$ python3 -q
>>> import numpy as np
>>> from numpy import linalg as LA
>>> np.set_printoptions(precision=3, suppress=True, linewidth=160, floatmode="fixed")
>>> def tidy(a):
...     return np.round(a, 3) + 0
... 
>>> W0 = np.load("mat.npy")
>>> W0
array([[1, 1, 2],
       [1, 2, 1],
       [0, 2, 0]])
>>> P = np.triu(np.array([[2, 3, 0], [2, 1, 3], [2, 2, 1]]), 1) + np.eye(3)
>>> M2 = P @ W0 @ LA.inv(P)
>>> tidy(LA.det(M2))
np.float64(2.0)
>>> P @ W0 - W0 @ P
array([[ 3.000,  3.000,  0.000],
       [ 0.000,  3.000, -6.000],
       [ 0.000,  0.000, -6.000]])
>>> tidy(np.poly(M2))
array([ 1.000, -3.000, -1.000, -2.000])
>>> vec = np.array([4, -2, 3])
>>> target = W0 @ vec
>>> coef, lr = np.zeros(3), 1 / LA.norm(W0, 2) ** 2
>>> for i in range(25):
...     coef -= lr * W0.T @ (W0 @ coef - target)
...     if i % 5 == 0: print(i, round(LA.norm(W0 @ coef - target), 3))
... 
0 6.209
5 1.92
10 0.855
15 0.671
20 0.629
>>> tidy(LA.cond(W0))
np.float64(11.023)
>>> tidy(coef)
array([ 2.367, -1.835,  3.863])
>>> J = np.loadtxt("m.csv", delimiter=",")
>>> J
array([[1.000, 0.000, 0.000],
       [0.000, 1.000, 0.000],
       [0.000, 0.000, 1.000]])
>>> # projection: eigenvalues are 0 or 1
>>> np.fft.fft(J[0])
array([1.000+0.000j, 1.000+0.000j, 1.000+0.000j])
>>> (J @ J)[0]
array([1.000, 0.000, 0.000])
>>> np.allclose(J @ J.T, J.T @ J)
True
>>> P = np.triu(np.array([[0, 0, 3], [3, 5, 5], [1, 3, 5]]), 1) + np.eye(3)
>>> M2 = P @ J @ LA.inv(P)
>>> tidy(LA.det(M2))
np.float64(1.0)
>>> np.poly(M2)
array([ 1.000, -3.000,  3.000, -1.000])
>>> M2
array([[1.000, 0.000, 0.000],
       [0.000, 1.000, 0.000],
       [0.000, 0.000, 1.000]])
>>> P @ J - J @ P
array([[0.000, 0.000, 0.000],
       [0.000, 0.000, 0.000],
       [0.000, 0.000, 0.000]])
>>> vec = np.array([0, 2, 1])
>>> [p for p in range(1, 25) if np.allclose(LA.matrix_power(J, p), np.eye(3))]
[1, 2, 3, 4, 5, 6, 7, 8, 9, 10, 11, 12, 13, 14, 15, 16, 17, 18, 19, 20, 21, 22, 23, 24]
>>> tidy(LA.norm(vec)), tidy(LA.norm(J @ vec))
(np.float64(2.236), np.float64(2.236))
>>> tidy(LA.inv(J))
array([[1.000, 0.000, 0.000],
       [0.000, 1.000, 0.000],
       [0.000, 0.000, 1.000]])
>>> 3 - LA.matrix_rank(J - np.eye(3), tol=1e-8)
np.int64(3)
>>> tidy(LA.det(J))
np.float64(1.0)
